% python3 -q
>>> import numpy as np
>>> import numpy.linalg as la
>>> np.set_printoptions(precision=1, suppress=True, linewidth=100, legacy="1.25")
>>> rd = lambda a: np.round(a, 1) + 0
>>> B = np.array([[2, 5, -2], [-2, 2, 1], [0, 2, -1]])
>>> J = np.triu(B)
>>> J
array([[ 2,  5, -2],
       [ 0,  2,  1],
       [ 0,  0, -1]])
>>> W1 = np.array([[-1, 3], [-2, -2], [-3, -1]])
>>> coef = np.array([1, 2])
>>> act = np.maximum(J @ W1 + coef, 0)
>>> la.matrix_rank(act)
1
>>> (act > 0).astype(int)
array([[0, 0],
       [0, 0],
       [1, 1]])
>>> rd((act > 0).mean(axis=0))
array([0.3, 0.3])
>>> C = np.array([[1, 1, 2], [2, 0, -1]])
>>> act @ C
array([[ 0,  0,  0],
       [ 0,  0,  0],
       [10,  4,  5]])
>>> (act @ C).round(6).argmax(axis=1)
array([0, 0, 0])
>>> r0 = np.array([1, 3, 8])
>>> B = J + np.outer(r0, np.eye(3)[0])
>>> B
array([[ 3.,  5., -2.],
       [ 3.,  2.,  1.],
       [ 8.,  0., -1.]])
>>> rd(la.det(B) / la.det(J)), rd(1 + la.solve(J, r0)[0])
(-20.2, -20.2)
>>> K = np.load("run5.npy")
>>> K
array([[ 4, -2,  2],
       [-2,  6, -4],
       [ 2, -4,  6]])
>>> ev, vecs = la.eig(K)
>>> rd(np.prod(ev))
64.0
>>> rd(np.sort(la.eigvals(la.inv(K))))
array([0.1, 0.3, 0.5])
>>> rd(np.sort(la.eigvals(K.T)))
array([ 2. ,  2.9, 11.1])
>>> rd(ev)
array([ 2.9, 11.1,  2. ])
>>> rd(K @ vecs[:, 0] - ev[0] * vecs[:, 0])
array([0., 0., 0.])
>>> K[1] @ K[0]
-28
>>> rd(la.norm(K, 2))
11.1
>>> rd(la.norm(K, axis=1))
array([4.9, 7.5, 7.5])
>>> rd(la.norm(K, 1)), rd(la.norm(K, np.inf))
(12.0, 12.0)
>>> rd(la.norm(K, axis=0))
array([4.9, 7.5, 7.5])
>>> rd(la.norm(K[1], 1)), rd(la.norm(K[1], np.inf))
(12.0, 6.0)
>>> rd(la.norm(K, "nuc"))
16.0
>>> F = np.array([[5, 3, -4], [-3, -4, -2], [4, 4, -1]])
>>> F
array([[ 5,  3, -4],
       [-3, -4, -2],
       [ 4,  4, -1]])
>>> x0 = np.array([0, 2, 1])
>>> y = F @ x0
>>> y
array([  2, -10,   7])
>>> rd(la.solve(F.T, F[2]))
array([0., 0., 1.])
>>> rd(la.solve(F, y))
array([0., 2., 1.])
>>> B = la.inv(F)
>>> rd(la.inv(B))
array([[ 5.,  3., -4.],
       [-3., -4., -2.],
       [ 4.,  4., -1.]])
>>> np.allclose(B, F.T)
False
>>> rd(la.slogdet(F)[0])
1.0
>>> rd(F @ B)
array([[1., 0., 0.],
       [0., 1., 0.],
       [0., 0., 1.]])
>>> rd(la.cond(F))
36.4
>>> x0 = np.array([9, 3, 1])
>>> y = F @ x0
>>> coef, lr = np.zeros(3), 1 / la.norm(F, 2) ** 2
>>> for i in range(50):
...     coef -= lr * F.T @ (F @ coef - y)
...     if i % 10 == 0: print(i, round(la.norm(F @ coef - y), 1))
... 
0 6.0
10 1.4
20 1.2
30 1.2
40 1.2
>>> rd(la.cond(F))
36.4
>>> rd(coef)
array([ 6. ,  5.8, -0.5])
>>> rd(la.eigvals(F).sum().real)
0.0
>>> rd(la.det(F.T))
11.0
>>> rd(la.det(F[::-1]))
-11.0
>>> left, sig, Vt = la.svd(F)
>>> rd(sig)
array([9.7, 4.3, 0.3])
>>> np.argmax(sig[:-1] / (sig[1:] + 1e-6)) + 1
2
>>> B = left[:, :2] @ np.diag(sig[:2]) @ Vt[:2]
>>> la.matrix_rank(B)
2
>>> rd(la.norm(F - B) / la.norm(F))
0.0
>>> la.matrix_rank(F, rtol=0.05)
2
>>> M = np.load("case15.npy")
>>> M
array([[-3.4,  0.5,  3.2],
       [-3.2,  0.1,  2.5],
       [-3.1,  0.2,  2.9],
       [-2.5,  0.1,  3.4],
       [-1.1,  0.3,  1.7],
       [-0.8,  0.2,  2.1],
       [-1. , -0.3,  2.2],
       [-0.9,  0.2,  1.7],
       [-1.1,  2.9, -3.2],
       [-0.7,  2.6, -3.1],
       [-0.7,  3.4, -2.9],
       [-0.8,  2.9, -3.3]])
>>> rng = np.random.default_rng(744395)
>>> B = M + rng.integers(-2, 3, (12, 2)) @ rng.integers(-2, 3, (2, 3))
>>> rd(B)
array([[ 0.6,  2.5,  3.2],
       [ 4.8, -1.9,  0.5],
       [-5.1, -0.8,  2.9],
       [ 1.5,  2.1,  3.4],
       [ 2.9, -3.7, -0.3],
       [-4.8, -1.8,  2.1],
       [-5. , -2.3,  2.2],
       [ 5.1, -2.8, -0.3],
       [-7.1,  5.9, -1.2],
       [ 3.3,  1.6, -4.1],
       [-4.7,  1.4, -2.9],
       [ 3.2,  4.9, -3.3]])
>>> la.matrix_rank(B - M, tol=1e-8)
2
>>> rd(la.svd(B - M, compute_uv=False))
array([16.8,  8.2,  0. ])
>>> rd(np.abs(B - M).sum(axis=1))
array([ 6., 12.,  3.,  6., 10.,  6.,  6., 11., 11.,  6.,  6.,  6.])
>>> rd(B - M)
array([[ 4.,  2.,  0.],
       [ 8., -2., -2.],
       [-2., -1.,  0.],
       [ 4.,  2.,  0.],
       [ 4., -4., -2.],
       [-4., -2.,  0.],
       [-4., -2.,  0.],
       [ 6., -3., -2.],
       [-6.,  3.,  2.],
       [ 4., -1., -1.],
       [-4., -2.,  0.],
       [ 4.,  2.,  0.]])
>>> P = B @ la.solve(B.T @ B, B.T)
>>> la.matrix_rank(np.eye(12) - P)
9
>>> B = np.c_[M[:, :1] @ np.array([[2]]), np.array([-1, 0, -1, 1, -2, -1, 0, 1, -2, 2, -2, -2])]
>>> B
array([[-6.8, -1. ],
       [-6.4,  0. ],
       [-6.2, -1. ],
       [-5. ,  1. ],
       [-2.2, -2. ],
       [-1.6, -1. ],
       [-2. ,  0. ],
       [-1.8,  1. ],
       [-2.2, -2. ],
       [-1.4,  2. ],
       [-1.4, -2. ],
       [-1.6, -2. ]])
>>> rd(la.lstsq(M, B[:, 0])[0])
array([2., 0., 0.])
>>> rd(la.norm(B - M @ la.lstsq(M, B)[0], axis=0))
array([0. , 4.3])
>>> la.matrix_rank(B)
2
>>> rd(la.norm(la.qr(M)[0].T @ B, axis=0) ** 2 / ((B ** 2).sum(axis=0) + 1e-12))
array([1. , 0.3])
>>> def softmax(z):
...     e = np.exp(z - z.max(axis=-1, keepdims=True))
...     return e / e.sum(axis=-1, keepdims=True)
... 
>>> rd(softmax(B[1] + -2))
array([0., 1.])
>>> rd(softmax(10 * B[1]))
array([0., 1.])
>>> scores = B @ B.T / np.sqrt(2)
>>> softmax(scores).round(6).argmax(axis=1)
array([0, 0, 0, 0, 0, 0, 0, 1, 0, 3, 0, 0])
>>> rd(softmax(scores + np.triu(np.full(scores.shape, -np.inf), 1)))
array([[1. , 0. , 0. , 0. , 0. , 0. , 0. , 0. , 0. , 0. , 0. , 0. ],
       [0.9, 0.1, 0. , 0. , 0. , 0. , 0. , 0. , 0. , 0. , 0. , 0. ],
       [0.9, 0.1, 0.1, 0. , 0. , 0. , 0. , 0. , 0. , 0. , 0. , 0. ],
       [0.6, 0.3, 0.1, 0. , 0. , 0. , 0. , 0. , 0. , 0. , 0. , 0. ],
       [0.7, 0.1, 0.3, 0. , 0. , 0. , 0. , 0. , 0. , 0. , 0. , 0. ],
       [0.5, 0.2, 0.3, 0. , 0. , 0. , 0. , 0. , 0. , 0. , 0. , 0. ],
       [0.5, 0.3, 0.2, 0. , 0. , 0. , 0. , 0. , 0. , 0. , 0. , 0. ],
       [0.3, 0.4, 0.1, 0.1, 0. , 0. , 0. , 0. , 0. , 0. , 0. , 0. ],
       [0.7, 0.1, 0.3, 0. , 0. , 0. , 0. , 0. , 0. , 0. , 0. , 0. ],
       [0.1, 0.4, 0.1, 0.4, 0. , 0. , 0. , 0. , 0. , 0. , 0. , 0. ],
       [0.5, 0.1, 0.3, 0. , 0. , 0. , 0. , 0. , 0. , 0. , 0. , 0. ],
       [0.6, 0.1, 0.3, 0. , 0. , 0. , 0. , 0. , 0. , 0. , 0. , 0. ]])
>>> O, vecs = la.qr(M[:, :1])[0], la.qr(M[:, 1:])[0]
>>> sig = la.svd(O.T @ vecs, compute_uv=False)
>>> rd(np.degrees(np.arccos(sig.clip(0, 1))))
array([19.1])
>>> X = np.loadtxt("test6.csv", delimiter=",")
>>> X
array([[-2.1,  1. ,  1.2],
       [-2.8, -0.1,  1.5],
       [-0.1,  0.4,  0.1],
       [-4.4, -0.2,  2. ],
       [-0.7, -1.6,  0.2],
       [ 1.5,  0.6, -0.6],
       [ 3.9,  0.5, -1.6],
       [-4.6,  0.2,  2.3],
       [-0.9,  2.1,  0.5],
       [-3. ,  0.8,  1.3],
       [-1.4,  0.7,  0.8],
       [ 1.6, -0.3, -1. ],
       [ 1.8, -0.4, -1. ],
       [ 3.8,  1.1, -2.1],
       [ 0.9, -1.4, -0.2],
       [-0.4, -1. ,  0.2],
       [ 2.4,  1.8, -1.1],
       [ 1. , -1.3, -0.2],
       [-0.1, -1.3,  0.4],
       [ 3.9,  1.2, -1.8]])
>>> z = X[:, 1] > np.median(X[:, 1])
>>> r0 = X[z].mean(axis=0) - X[~z].mean(axis=0)
>>> np.argsort(-np.abs(r0).round(6), kind="stable")
array([1, 0, 2])
